$ ipython --no-banner

In [1]: import numpy as np

In [2]: import numpy.linalg as la

In [3]: np.set_printoptions(suppress=True, linewidth=100)

In [4]: O, _ = la.qr(np.array([[0.5, 1.1, -1.2, -1.0, -0.5, 1.1, -0.7, 1.2, -1.1],
   ...:     [0.3, 0.2, -0.3, 0.6, -0.3, 2.3, 0.8, -0.9, 0.0],
   ...:     [-1.6, 0.3, -0.6, -0.5, -1.5, -0.8, 0.7, -0.8, 2.1],
   ...:     [1.1, 1.1, -1.0, -0.2, -0.2, -1.2, -1.5, 2.2, -0.4],
   ...:     [1.0, 0.8, -0.6, 2.5, -2.5, -0.8, 0.1, 0.6, -1.9],
   ...:     [-0.1, -0.8, -1.1, 0.2, 0.3, -1.5, 1.5, -1.4, 1.6],
   ...:     [-1.6, 0.4, 0.6, 0.2, 0.5, 2.0, 0.0, 1.7, 1.7],
   ...:     [0.5, 1.2, -0.6, -1.2, -0.8, 0.2, -0.5, -0.7, -0.7],
   ...:     [-0.5, -0.9, -0.4, 0.4, 0.8, 0.3, 0.5, -2.5, -2.1]]))

In [5]: X = -3 * O

In [6]: X.round(2)
Out[6]: 
array([[ 0.52,  1.21,  1.14, -0.73, -0.43,  1.09,  0.93, -1.37,  1.15],
       [ 0.31,  0.13,  0.27,  0.6 , -0.43,  2.19, -0.79,  0.08, -1.68],
       [-1.68,  1.05,  1.21,  0.17,  1.52, -0.33,  0.41, -0.1 , -1.  ],
       [ 1.15,  0.96,  0.67, -0.13, -1.3 , -1.52,  0.36,  0.13, -1.46],
       [ 1.05,  0.62,  0.24,  2.52,  0.68, -0.18,  0.12,  0.16,  0.74],
       [-0.1 , -0.99,  2.  ,  0.11, -0.34, -0.5 , -1.79, -0.39,  0.52],
       [-1.68,  1.18, -0.6 ,  0.79, -1.74, -0.09, -0.65,  0.02,  0.59],
       [ 0.52,  1.34,  0.21, -0.97,  0.51,  0.27, -1.02,  2.03,  0.68],
       [-0.52, -0.95,  1.13,  0.34, -0.88,  0.47,  1.59,  1.68,  0.29]])

In [7]: T = np.stack([X, -3 * X, X[::-1]])

In [8]: np.round(np.einsum("bij,cij->bc", T, T), 2)
Out[8]: 
array([[  81., -243.,    9.],
       [-243.,  729.,  -27.],
       [   9.,  -27.,   81.]])

In [9]: la.matrix_rank(T.reshape(3, -1))
Out[9]: np.int64(2)

In [10]: T.shape
Out[10]: (3, 9, 9)

In [11]: O, vecs = la.qr(X[:, :6])[0], la.qr(X[:, 6:])[0]

In [12]: sig = la.svd(O.T @ vecs, compute_uv=False)

In [13]: np.round(np.degrees(np.arccos(sig.clip(0, 1))), 2)
Out[13]: array([90., 90., 90.])

In [14]: (sig > 0.9).sum()
Out[14]: np.int64(0)

In [15]: sig.round(2) + 0
Out[15]: array([0., 0., 0.])

In [16]: round(la.norm(O @ O.T - vecs @ vecs.T, 2), 2)
Out[16]: np.float64(1.0)

In [17]: F = np.load("data.npy")

In [18]: print(F)
[[ 0.84  7.61  0.3  -1.55  0.43  1.37  2.04 -3.49  1.32  1.64 -4.    0.04]
 [ 3.25  1.43  2.35  5.52  4.81  0.33 -0.54  2.09 -3.08 -2.98  2.23  0.36]
 [-3.39  1.43  0.66  2.62  4.77  0.02  2.47  5.82  0.58 -2.1  -2.4  -2.43]
 [ 0.91 -3.1   2.24 -6.93 -1.53 -2.18  3.01 -1.2  -0.83  2.82  2.63  1.86]
 [-3.29 -1.23  1.55  2.63 -2.26  1.84  5.8  -4.15 -0.49 -1.23  3.19  2.65]
 [-0.56  5.51  0.45 -1.79 -2.1  -5.73  3.18  0.83 -2.03  2.37 -2.78 -0.61]
 [-1.97  1.11  1.75  3.28  3.08  2.4  -1.83 -5.1   3.41 -1.77  0.48  4.63]
 [-3.84  0.46  4.2  -0.77 -5.67  3.9  -2.29 -0.08 -1.08  1.55  0.69  3.19]
 [ 1.98 -5.   -0.34  0.88 -1.43  1.87 -0.46 -3.21  5.71 -0.47  2.47 -3.91]
 [ 0.73  2.47  1.81 -2.37 -3.56  3.18 -1.26  4.87 -2.61 -4.03 -3.05  2.04]
 [-2.78  3.83  0.72  2.93 -2.15  1.98 -4.3   0.31  1.57  1.92  5.34  2.6 ]
 [ 3.79 -1.11 -0.33  0.51 -2.23  4.55  1.76  1.87 -1.95 -6.67  0.57  1.78]
 [-1.98  1.63 -0.66 -3.46 -3.91  1.76 -0.35  3.46  3.17  6.3   0.46  0.77]
 [ 4.7   2.62 -1.19  2.18 -3.15 -1.83 -2.75  0.75 -0.8  -2.35  6.03  0.98]
 [-0.5  -0.79 -2.03 -3.59  1.89  4.85 -2.46  1.51  6.41  1.31  0.35  1.94]
 [ 1.16  0.5  -0.34 -2.14 -2.07 -0.05  2.33  3.2   6.76  0.21  2.48 -4.67]
 [-3.12 -1.39 -1.98 -2.73 -2.79  4.   -4.84 -0.71  1.45 -4.53  2.53 -0.53]
 [-0.05 -5.48 -3.75 -0.84 -0.17 -1.73 -3.79  1.58  4.02  2.81  2.07  2.65]
 [-2.96  0.85  3.09 -0.01  0.78  0.77 -3.54  3.03  0.42  0.99  6.8   3.27]
 [-0.57 -0.03  0.26  1.4  -1.25 -0.74 -1.99  8.45 -3.25  1.88 -0.77 -2.36]
 [-1.77 -0.64 -3.61 -0.26 -1.07 -2.94  2.95 -0.83  1.64 -4.96 -5.11  3.28]
 [-6.94 -1.39  0.1  -2.99  0.   -1.65  0.68 -3.53 -1.22 -1.34 -0.93  4.6 ]
 [ 4.15  0.16  2.66 -0.4   1.55  0.15  0.63  5.92  0.62 -1.67 -2.92  5.1 ]
 [ 1.2  -0.47 -2.7  -2.86  0.88  2.03  1.57  4.53 -4.21  0.23 -6.07  0.68]
 [-5.26 -1.35 -2.98 -5.06  1.95  1.07 -2.41  2.52  0.77 -1.46 -3.22 -2.41]
 [-5.31 -0.01  0.68 -4.26  0.17 -1.   -5.64  0.01  2.76  1.33 -3.15  1.03]
 [ 0.04 -3.05 -1.56  2.62 -0.65  0.24 -0.12 -4.67  1.65 -4.47 -2.92 -5.28]]

In [19]: idx = F[:, 2] > np.median(F[:, 2])

In [20]: u = F[idx].mean(axis=0) - F[~idx].mean(axis=0)

In [21]: print(u.round(2))
[-0.57  2.72  3.24  1.08  0.87 -0.28  0.53 -0.38 -1.4   0.88  0.38  2.  ]

In [22]: ((F - F.mean(axis=0)) @ u > 0).astype(int)
Out[22]: array([1, 1, 1, 1, 1, 1, 1, 1, 0, 1, 1, 0, 0, 1, 0, 0, 0, 0, 1, 0, 0, 1, 1, 0, 0, 0, 0])
